% python3 -q
>>> import numpy as np
>>> np.set_printoptions(precision=3, suppress=True, linewidth=160, floatmode="fixed")
>>> data = np.array([[0, 1, 0, 0, 2, 0, 0, 3, 0],
...     [0, 0, 0, 0, 1, 0, 0, 2, 1],
...     [0, 0, 3, 0, 3, 2, 2, 0, 0],
...     [0, 0, 0, 0, 0, 0, 3, 0, 0],
...     [3, 0, 0, 0, 0, 3, 1, 0, 0],
...     [0, 0, 0, 0, 0, 0, 0, 3, 0]])
>>> round(float(np.linalg.norm(data) ** 2 / np.linalg.norm(data, 2) ** 2), 3)
2.33
>>> round(float(np.linalg.norm(data[5] - data[3])), 3)
4.243
>>> other = data / np.linalg.norm(data, axis=1, keepdims=True)
>>> gram = other @ other.T
>>> (gram - 2 * np.eye(6)).round(6).argmax(axis=1)
array([1, 0, 3, 2, 2, 1])
>>> np.degrees(np.arccos(np.clip(gram[3, 1], -1, 1)))
np.float64(90.0)
>>> gram
array([[1.000, 0.873, 0.314, 0.000, 0.000, 0.802],
       [0.873, 1.000, 0.240, 0.000, 0.000, 0.816],
       [0.314, 0.240, 1.000, 0.392, 0.360, 0.000],
       [0.000, 0.000, 0.392, 1.000, 0.229, 0.000],
       [0.000, 0.000, 0.360, 0.229, 1.000, 0.000],
       [0.802, 0.816, 0.000, 0.000, 0.000, 1.000]])
>>> np.argwhere(np.triu(np.abs(gram) > 0.95, 1))
array([], shape=(0, 2), dtype=int64)
>>> x = np.array([-4, 2, 0, -5, -5, -1, 1, 3, 0])
>>> data @ np.eye(9)[2]
array([0.000, 0.000, 3.000, 0.000, 0.000, 0.000])
>>> data @ x
array([  1,   1, -15,   3, -14,   9])
>>> np.linalg.norm(data @ x) <= np.linalg.norm(data, 2) * np.linalg.norm(x) + 1e-9
np.True_
>>> (data @ x).argmax()
np.int64(5)
>>> np.einsum("ij,j->i", data, x)
array([  1,   1, -15,   3, -14,   9])
>>> (data * x).sum(axis=1)
array([  1,   1, -15,   3, -14,   9])
>>> rng = np.random.default_rng(5721)
>>> other = data + rng.integers(-2, 3, (6, 4)) @ rng.integers(-2, 3, (4, 9))
>>> other
array([[ 4,  3, -6, -4,  3,  6,  0,  3, -6],
       [-5,  0, -3, -2,  2,  2,  3,  6,  3],
       [ 0, -6,  5,  0,  4,  0,  2,  0,  2],
       [-1, -9, -4, -4,  3,  8,  3,  5,  0],
       [ 5,  0,  0,  2, -1, 13, -5,  2, -2],
       [-1,  8,  6,  7, -4, -2, -4,  1,  2]])
>>> np.round(np.linalg.svd(other - data, compute_uv=False), 3) + 0
array([20.996, 14.464, 10.575,  7.945,  0.000,  0.000])
>>> np.linalg.matrix_rank(other - data, tol=1e-8)
np.int64(4)
>>> arr = np.load("layer16.npy")
>>> arr
array([[-0.514,  0.647,  0.562],
       [-0.514, -0.758,  0.402],
       [ 0.686, -0.083,  0.723]])
>>> left, sig, VT = np.linalg.svd(arr, full_matrices=False)
>>> print(np.allclose(left * sig @ VT, arr))
True
>>> VT @ VT.T
array([[1.000, 0.000, 0.000],
       [0.000, 1.000, 0.000],
       [0.000, 0.000, 1.000]])
>>> np.round(np.sqrt((sig ** 2).sum()), 3), np.round(np.linalg.norm(arr), 3)
(np.float64(1.732), np.float64(1.732))
>>> np.round(left.T @ arr @ VT.T, 3) + 0
array([[1.000, 0.000, 0.000],
       [0.000, 1.000, 0.000],
       [0.000, 0.000, 1.000]])
>>> sig
array([1.000, 1.000, 1.000])
>>> np.round(left.T @ left, 3) + 0
array([[1.000, 0.000, 0.000],
       [0.000, 1.000, 0.000],
       [0.000, 0.000, 1.000]])
